In [1]: import numpy as np

In [2]: np.set_printoptions(suppress=True, linewidth=160)

In [3]: data = np.array([[-2, -3, -3, 1], [-3, -2, -3, -3], [-3, -3, -2, -3], [1, -3, -3, -2]])

In [4]: # symmetric, so the eigenvalues are real

In [5]: rng = np.random.default_rng(21)

In [6]: out = data + rng.integers(-2, 3, (4, 3)) @ rng.integers(-2, 3, (3, 4))

In [7]: out
Out[7]: 
array([[-2,  1, -4,  3],
       [-2, -4,  0, -4],
       [-6, -5, -9, -4],
       [ 5, -5,  3, -1]])

In [8]: np.round(np.linalg.svd(out - data, compute_uv=False), 2) + 0
Out[8]: array([11.01,  5.64,  1.74,  0.  ])

In [9]: np.linalg.matrix_rank(out - data, tol=1e-8)
Out[9]: np.int64(3)

In [10]: out - data
Out[10]: 
array([[ 0,  4, -1,  2],
       [ 1, -2,  3, -1],
       [-3, -2, -7, -1],
       [ 4, -2,  6,  1]])

In [11]: evals, evecs = np.linalg.eigh(data)

In [12]: print(np.abs(evecs[:, -1]).round(6).argmax())
0

In [13]: np.round(np.linalg.eigvalsh(data + 4 * np.eye(4)), 2)
Out[13]: array([-5.32,  1.  ,  5.  ,  7.32])

In [14]: print(np.round(np.linalg.svd(data, compute_uv=False), 2))
[9.32 3.32 3.   1.  ]

In [15]: print(round(float(evals.sum()), 2), np.trace(data))
-8.0 -8

In [16]: evals.round(2)
Out[16]: array([-9.32, -3.  ,  1.  ,  3.32])

In [17]: np.round(np.linalg.eigvalsh(data @ data), 2)
Out[17]: array([ 1.  ,  9.  , 11.05, 86.95])

In [18]: np.unique(evals.round(6) + 0, return_counts=True)[1]
Out[18]: array([1, 1, 1, 1])

In [19]: np.round(evecs @ np.diag(evals) @ evecs.T, 2)
Out[19]: 
array([[-2., -3., -3.,  1.],
       [-3., -2., -3., -3.],
       [-3., -3., -2., -3.],
       [ 1., -3., -3., -2.]])

In [20]: np.round(evecs.T @ data @ evecs, 2) + 0
Out[20]: 
array([[-9.32,  0.  ,  0.  ,  0.  ],
       [ 0.  , -3.  ,  0.  ,  0.  ],
       [ 0.  ,  0.  ,  1.  ,  0.  ],
       [ 0.  ,  0.  ,  0.  ,  3.32]])

In [21]: print(np.round(evecs.T @ evecs, 2) + 0)
[[1. 0. 0. 0.]
 [0. 1. 0. 0.]
 [0. 0. 1. 0.]
 [0. 0. 0. 1.]]

In [22]: print(np.round(np.abs(evecs[:, -1]), 2))
[0.57 0.41 0.41 0.57]

In [23]: feats = np.load("out3.npy")

In [24]: feats
Out[24]: 
array([[5., 1., 1., 1.],
       [1., 5., 1., 1.],
       [1., 1., 5., 1.],
       [1., 1., 1., 5.]])

In [25]: # symmetric, so the eigenvalues are real

In [26]: evals, evecs = np.linalg.eigh(feats)

In [27]: vec = np.array([3, 0, 1, 3])

In [28]: np.round(evecs * np.maximum(evals, 0) @ evecs.T, 2)
Out[28]: 
array([[5., 1., 1., 1.],
       [1., 5., 1., 1.],
       [1., 1., 5., 1.],
       [1., 1., 1., 5.]])

In [29]: np.abs(feats).sum(axis=1).max(), round(float(np.abs(evals).max()), 2)
Out[29]: (np.float64(8.0), 8.0)

In [30]: round(float(vec @ feats @ vec / (vec @ vec)), 2), np.round(evals[0], 2), np.round(evals[-1], 2)
Out[30]: (6.58, np.float64(4.0), np.float64(8.0))

In [31]: evals, evecs = np.linalg.eig(feats)

In [32]: np.round(np.sort(np.linalg.eigvals(feats.T)), 2)
Out[32]: array([4., 4., 4., 8.])

In [33]: np.round(np.sort(np.linalg.eigvals(np.linalg.inv(feats))), 2)
Out[33]: array([0.12, 0.25, 0.25, 0.25])

In [34]: z = rng.permutation(4)

In [35]: z
Out[35]: array([2, 3, 0, 1])

In [36]: out = feats[z][:, z]

In [37]: np.trace(out)
Out[37]: np.float64(20.0)

In [38]: np.allclose(out, feats)
Out[38]: True

In [39]: np.diag(out)
Out[39]: array([5., 5., 5., 5.])

In [40]: feats @ np.ones(4)
Out[40]: array([8., 8., 8., 8.])

In [41]: np.sort(np.abs(np.fft.fft(feats[0]))), np.round(np.sort(np.linalg.svd(feats, compute_uv=False)), 2)
Out[41]: (array([4., 4., 4., 8.]), array([4., 4., 4., 8.]))

In [42]: mat = np.load("dump.npy")

In [43]: mat
Out[43]: 
array([[  2.92,  -2.27, -10.8 ],
       [  4.83,  -4.02,   7.21],
       [ -0.84, -11.82,  -5.51],
       [  2.66, -16.2 ,  -7.81],
       [  2.58,  22.09,  -8.39],
       [ -0.96,   2.5 ,  -7.52],
       [ -0.45,  23.69,  -4.47],
       [  2.27,   4.32,   6.74],
       [  2.45,  -3.12,  -1.8 ],
       [  2.34,   0.55,  -0.11],
       [  2.58, -11.03,   1.23],
       [ -0.03,  -6.67,   5.27],
       [  3.88,  -6.44,  -0.91],
       [ -0.62,  13.82,  -6.4 ],
       [ -1.31,   7.83,  -1.64],
       [  0.07,   9.31,   4.53],
       [ -1.42,  -6.2 ,  -8.11],
       [ -0.06,   3.57,  -5.94],
       [ -1.47, -12.25,   2.72],
       [  2.13,   8.15,   3.06],
       [ -1.95,  -4.19,   7.46]])

In [44]: Q, r_ = np.linalg.qr(mat)

In [45]: np.allclose(r_.T @ r_, mat.T @ mat)
Out[45]: True

In [46]: r_.round(2)
Out[46]: 
array([[-10.02,   3.11,   0.89],
       [  0.  ,  48.27,  -4.22],
       [  0.  ,   0.  ,  26.55]])

In [47]: round(float(np.trace(Q @ Q.T)), 2)
Out[47]: 3.0

In [48]: z = rng.permutation(3)

In [49]: z
Out[49]: array([0, 1, 2])

In [50]: out = r_[z][:, z]

In [51]: np.allclose(out, r_)
Out[51]: True

In [52]: np.round(np.trace(out), 2)
Out[52]: np.float64(64.8)

In [53]: print(round(float(np.linalg.det(out)), 2), np.round(np.linalg.det(r_[z]), 2))
-12838.69 -12838.69

In [54]: out.round(2)
Out[54]: 
array([[-10.02,   3.11,   0.89],
       [  0.  ,  48.27,  -4.22],
       [  0.  ,   0.  ,  26.55]])

In [55]: proj = mat @ np.linalg.solve(mat.T @ mat, mat.T)

In [56]: np.linalg.matrix_rank(np.eye(21) - proj)
Out[56]: np.int64(18)

In [57]: print(round(float(np.trace(proj)), 2))
3.0

In [58]: np.allclose(proj @ proj, proj)
Out[58]: True

In [59]: np.round(np.diag(proj), 2)
Out[59]: array([0.25, 0.31, 0.13, 0.28, 0.35, 0.09, 0.25, 0.14, 0.07, 0.06, 0.11, 0.05, 0.16, 0.12, 0.04, 0.08, 0.15, 0.05, 0.09, 0.1 , 0.11])

In [60]: vec = np.ones(4)

In [61]: for _ in range(6):
    ...:     vec = feats @ vec
    ...:     vec /= np.linalg.norm(vec)
    ...:     print(round(vec @ feats @ vec, 2))
    ...: 
8.0
8.0
8.0
8.0
8.0
8.0

In [62]: np.round(np.linalg.eigvalsh(feats)[-1], 2)
Out[62]: np.float64(8.0)

In [63]: vec
Out[63]: array([0.5, 0.5, 0.5, 0.5])

In [64]: E = np.load("run19.npy")

In [65]: E.round(2) + 0
Out[65]: 
array([[ 0.  , -1.98,  1.02],
       [ 0.  , -2.05,  1.  ],
       [ 0.01, -1.99,  0.98],
       [-0.03, -1.98,  1.  ],
       [ 0.01, -1.98,  1.01],
       [-0.96, -0.01,  2.01],
       [-0.96, -0.02,  2.  ],
       [-1.  ,  0.01,  2.03],
       [-0.98,  0.  ,  1.99],
       [-0.99,  0.  ,  2.01],
       [-1.02,  2.99,  1.01],
       [-1.01,  2.99,  0.99],
       [-0.98,  3.  ,  1.01],
       [-0.97,  3.01,  0.99],
       [-0.99,  2.98,  1.01]])

In [66]: T = np.stack([feats, 4 * feats, feats[::-1]])

In [67]: np.linalg.matrix_rank(T)
Out[67]: array([4, 4, 4])

In [68]: (T @ feats.T).shape
Out[68]: (3, 4, 4)

In [69]: print(np.einsum("bij,cij->bc", T, T))
[[ 112.  448.   48.]
 [ 448. 1792.  192.]
 [  48.  192.  112.]]

In [70]: left, sigma, VT = np.linalg.svd(E)

In [71]: sigma.round(2)
Out[71]: array([8.39, 5.85, 0.21])

In [72]: out = left[:, :2] @ np.diag(sigma[:2]) @ VT[:2]

In [73]: print(round(float(np.abs(E - out).max()), 2))
0.07

In [74]: round(float(np.linalg.norm(E - out) / np.linalg.norm(E)), 2)
Out[74]: 0.02

In [75]: np.linalg.matrix_rank(out)
Out[75]: np.int64(2)

In [76]: cov = np.cov(E, rowvar=False)

In [77]: print(cov.shape)
(3, 3)

In [78]: print(np.round(np.polyfit(E[:, 1], E[:, 2], 1), 2))
[-0.03  1.35]

In [79]: np.round(np.median(E, axis=0), 2) + 0
Out[79]: array([-0.97,  0.  ,  1.01])

In [80]: np.round(np.corrcoef(E.T), 2)
Out[80]: 
array([[ 1.  , -0.81, -0.49],
       [-0.81,  1.  , -0.12],
       [-0.49, -0.12,  1.  ]])

In [81]: out = np.c_[E[:, :1] @ np.array([[3]]), np.array([2, 0, 0, 1, 0, 0, 1, -1, 0, 1, -2, 1, 1, -1, 1])]

In [82]: out.round(2)
Out[82]: 
array([[ 0.01,  2.  ],
       [-0.01,  0.  ],
       [ 0.02,  0.  ],
       [-0.1 ,  1.  ],
       [ 0.02,  0.  ],
       [-2.88,  0.  ],
       [-2.88,  1.  ],
       [-3.  , -1.  ],
       [-2.94,  0.  ],
       [-2.96,  1.  ],
       [-3.07, -2.  ],
       [-3.04,  1.  ],
       [-2.94,  1.  ],
       [-2.92, -1.  ],
       [-2.96,  1.  ]])

In [83]: np.linalg.matrix_rank(np.c_[E, out])
Out[83]: np.int64(4)

In [84]: np.round(np.linalg.norm(out - E @ np.linalg.lstsq(E, out)[0], axis=0), 2) + 0
Out[84]: array([0. , 3.7])

In [85]: np.linalg.matrix_rank(out)
Out[85]: np.int64(2)

In [86]: np.round(np.linalg.norm(np.linalg.qr(E)[0].T @ out, axis=0) ** 2 / ((out ** 2).sum(axis=0) + 1e-12), 2)
Out[86]: array([1.  , 0.14])

In [87]: np.round(np.linalg.lstsq(E, out[:, 0])[0], 2) + 0
Out[87]: array([3., 0., 0.])

In [88]: K = np.load("block4.npy")

In [89]: K
Out[89]: 
array([[4, 0, 0, 0],
       [0, 3, 0, 0],
       [0, 0, 2, 0],
       [0, 0, 0, 2]])

In [90]: # triangular: eigenvalues sit on the diagonal

In [91]: [int(np.linalg.matrix_rank(np.linalg.matrix_power(K, p))) for p in range(1, 5)]
Out[91]: [4, 4, 4, 4]

In [92]: np.linalg.matrix_power(K - np.diag(np.diag(K)), 4)
Out[92]: 
array([[0, 0, 0, 0],
       [0, 0, 0, 0],
       [0, 0, 0, 0],
       [0, 0, 0, 0]])

In [93]: np.linalg.matrix_rank(K - K[0, 0] * np.eye(4))
Out[93]: np.int64(3)

In [94]: def softmax(z):
    ...:     e = np.exp(z - z.max(axis=-1, keepdims=True))
    ...:     return e / e.sum(axis=-1, keepdims=True)
    ...: 

In [95]: np.round(softmax(K[3] + -3), 2)
Out[95]: array([0.1 , 0.1 , 0.1 , 0.71])

In [96]: print(np.round(softmax(K[3]), 2))
[0.1  0.1  0.1  0.71]

In [97]: scores = K @ K.T / np.sqrt(4)

In [98]: np.round(softmax(scores)[3] @ K, 2)
Out[98]: array([0.39, 0.29, 0.19, 1.42])

In [99]: print(np.round(softmax(scores + np.triu(np.full(scores.shape, -np.inf), 1)), 2))
[[1.   0.   0.   0.  ]
 [0.01 0.99 0.   0.  ]
 [0.11 0.11 0.79 0.  ]
 [0.1  0.1  0.1  0.71]]

In [100]: softmax(scores).round(6).argmax(axis=1)
Out[100]: array([0, 1, 2, 3])

In [101]: vec = np.ones(4)

In [102]: for _ in range(4):
     ...:     vec = K @ vec
     ...:     vec /= np.linalg.norm(vec)
     ...:     print(round(vec @ K @ vec, 2))
     ...: 
3.24
3.61
3.8
3.9

In [103]: round(np.linalg.eigvalsh(K)[-1], 2)
Out[103]: np.float64(4.0)

In [104]: vec.round(2)
Out[104]: array([0.95, 0.3 , 0.06, 0.06])

In [105]: X = np.array([[3.0, 0.0, 0.0], [0.0, 3.0, 2.0], [0.0, 2.0, 3.0]])

In [106]: vec = np.array([0, -1, 0])

In [107]: target = X @ vec

In [108]: c, lr = np.zeros(3), 1 / np.linalg.norm(X, 2) ** 2

In [109]: for i in range(25):
     ...:     c -= lr * X.T @ (X @ c - target)
     ...:     if i % 5 == 0: print(i, round(np.linalg.norm(X @ c - target), 2))
     ...: 
0 0.68
5 0.55
10 0.45
15 0.37
20 0.3

In [110]: c.round(2)
Out[110]: array([ 0.  , -0.82, -0.18])

In [111]: proj = np.triu(np.array([[3, 8, 8], [8, 4, 2], [6, 9, 7]]), 1) + np.eye(3)

In [112]: out = proj @ X @ np.linalg.inv(proj)

In [113]: np.linalg.matrix_rank(out)
Out[113]: np.int64(3)

In [114]: out
Out[114]: 
array([[  3.,  16., -16.],
       [  0.,   7.,  -6.],
       [  0.,   2.,  -1.]])

In [115]: np.round(np.poly(out), 2)
Out[115]: array([  1.,  -9.,  23., -15.])

In [116]: np.trace(out), np.trace(X)
Out[116]: (np.float64(9.0), np.float64(9.0))

In [117]: proj @ X - X @ proj
Out[117]: 
array([[ 0., 16., 16.],
       [ 0.,  4.,  0.],
       [ 0.,  0., -4.]])

In [118]: u = np.array([1, 0])

In [119]: np.polyval(u, X[2])
Out[119]: array([0., 2., 3.])

In [120]: np.cross(X[2, :3], X[0, :3])
Out[120]: array([ 0.,  9., -6.])

In [121]: J = np.load("a.npy")

In [122]: J.round(2)
Out[122]: 
array([[ 1.67, -0.87,  1.64],
       [-0.87,  0.27, -0.33],
       [ 1.64, -0.33,  0.06]])

In [123]: # equal to its transpose

In [124]: r = np.linalg.matrix_rank(J)

In [125]: r
Out[125]: np.int64(2)

In [126]: null = np.linalg.svd(J)[2][r:].T

In [127]: np.allclose(J @ null, 0)
Out[127]: True

In [128]: print([int(np.linalg.matrix_rank(np.delete(J, i, axis=0))) for i in range(3)])
[2, 2, 2]

In [129]: np.round(null @ null.T, 2)
Out[129]: 
array([[0.03, 0.16, 0.06],
       [0.16, 0.87, 0.29],
       [0.06, 0.29, 0.1 ]])
